% ipython --no-banner

In [1]: import numpy as np

In [2]: from numpy import linalg as LA

In [3]: np.set_printoptions(precision=1, suppress=True, linewidth=200, legacy="1.25")

In [4]: def rd(a):
   ...:     return np.round(a, 1) + 0
   ...: 

In [5]: M = np.load("layer9.npy")

In [6]: M
Out[6]: 
array([[ 0.3, -0.3,  0.4,  0.8,  1.6,  0.3,  0.7,  0. ,  0.2],
       [-0.4,  0.6,  0.4, -0.2,  0.5,  1.1,  0.4, -0.3,  0. ],
       [ 0. , -0.1,  0.3,  0.3,  1. ,  0.2,  0.8,  0.5,  0.7],
       [-0.1,  0.1, -0.4,  0. ,  0.5,  1.1,  0. , -0.8, -0.6],
       [ 0. , -0.5, -0.3,  0.1,  0.3, -0.1,  0.1,  0. ,  0.4],
       [-0.3,  0.6,  0.2,  0.2, -0.6, -0.3, -0.1,  0.2,  0.4],
       [-0.5,  0. ,  0. , -0.1, -0.4,  0.1,  0.1,  0.1,  0.2],
       [ 0.2, -0.4,  0.4,  0. , -0.5, -0.5,  0. ,  0.4, -0.1],
       [ 0. ,  0. ,  0.8,  0.1,  0.7,  0.3,  0.6,  0. , -0.2],
       [-0.3, -0.1, -0.6,  0. , -0.4,  0. , -0.7, -0.1, -0.4]])

In [7]: x0 = np.array([5, -2, 3, -4, -3, -3, 3, -1, 3])

In [8]: target = M @ x0

In [9]: rd(LA.solve(M.T @ M, M.T @ target))
Out[9]: array([ 5., -2.,  3., -4., -3., -3.,  3., -1.,  3.])

In [10]: rng = np.random.default_rng(66832)

In [11]: target = target + 0.3 * rng.normal(size=10)

In [12]: rd(target)
Out[12]: array([-3.1, -4.7,  0.5, -7.5,  0.6,  0.2, -0.4,  5.3,  0. , -5.3])

In [13]: beta, *_ = LA.lstsq(M, target)

In [14]: [round(float(LA.norm(LA.solve(M.T @ M + lam * np.eye(9), M.T @ target))), 2) for lam in (0, 1, 10, 100)]
Out[14]: [10.11, 4.69, 1.64, 0.24]

In [15]: rd(M.T @ (target - M @ beta))
Out[15]: array([0., 0., 0., 0., 0., 0., 0., 0., 0.])

In [16]: rd(beta)
Out[16]: array([ 5.6, -1.8,  2. , -4.1, -3.5, -2.9,  4.3, -0.7,  2.6])

In [17]: A2 = np.array([[-1, 2], [-1, -2]])

In [18]: X = np.kron(np.eye(2, dtype=int), A2)

In [19]: X
Out[19]: 
array([[-1,  2,  0,  0],
       [-1, -2,  0,  0],
       [ 0,  0, -1,  2],
       [ 0,  0, -1, -2]])

In [20]: (X - X.T) / 2
Out[20]: 
array([[ 0. ,  1.5,  0. ,  0. ],
       [-1.5,  0. ,  0. ,  0. ],
       [ 0. ,  0. ,  0. ,  1.5],
       [ 0. ,  0. , -1.5,  0. ]])

In [21]: np.allclose(X, X.T)
Out[21]: False
